$ ipython --no-banner

In [1]: import numpy as np

In [2]: np.set_printoptions(precision=2, suppress=True, linewidth=140, sign=" ")

In [3]: M = np.load("data.npy")

In [4]: M
Out[4]: 
array([[ 1, -1,  1, -1],
       [ 1,  0,  0,  0],
       [ 1,  1,  1,  1],
       [ 1,  2,  4,  8],
       [ 1,  3,  9, 27]])

In [5]: x0 = np.array([-4, 2, -3, -5])

In [6]: rhs = M @ x0

In [7]: c, lr = np.zeros(4), 1 / np.linalg.norm(M, 2) ** 2

In [8]: for i in range(30):
   ...:     c -= lr * M.T @ (M @ c - rhs)
   ...:     if i % 5 == 0: print(i, round(np.linalg.norm(M @ c - rhs), 2))
   ...: 
0 8.97
5 8.73
10 8.5
15 8.29
20 8.08
25 7.87

In [9]: round(np.linalg.cond(M), 2)
Out[9]: np.float64(35.09)

In [10]: q, r_ = np.linalg.qr(M)

In [11]: np.round(q.T @ q, 2) + 0
Out[11]: 
array([[ 1.,  0.,  0.,  0.],
       [ 0.,  1.,  0.,  0.],
       [ 0.,  0.,  1.,  0.],
       [ 0.,  0.,  0.,  1.]])

In [12]: q.shape, r_.shape
Out[12]: ((5, 4), (4, 4))

In [13]: np.round(q @ r_, 2) + 0
Out[13]: 
array([[ 1., -1.,  1., -1.],
       [ 1.,  0.,  0.,  0.],
       [ 1.,  1.,  1.,  1.],
       [ 1.,  2.,  4.,  8.],
       [ 1.,  3.,  9., 27.]])

In [14]: round(float(abs(r_[0, 0])), 2), round(np.linalg.norm(M[:, 0]), 2)
Out[14]: (2.24, np.float64(2.24))

In [15]: q.round(2) + 0
Out[15]: 
array([[-0.45, -0.63,  0.53, -0.32],
       [-0.45, -0.32, -0.27,  0.63],
       [-0.45,  0.  , -0.53,  0.  ],
       [-0.45,  0.32, -0.27, -0.63],
       [-0.45,  0.63,  0.53,  0.32]])

In [16]: A2 = M / np.sqrt((M ** 2).mean(axis=1, keepdims=True))

In [17]: np.linalg.norm(A2, axis=1)
Out[17]: array([ 2.,  2.,  2.,  2.,  2.])

In [18]: M - M.mean(axis=1, keepdims=True)
Out[18]: 
array([[ 1.  , -1.  ,  1.  , -1.  ],
       [ 0.75, -0.25, -0.25, -0.25],
       [ 0.  ,  0.  ,  0.  ,  0.  ],
       [-2.75, -1.75,  0.25,  4.25],
       [-9.  , -7.  , -1.  , 17.  ]])
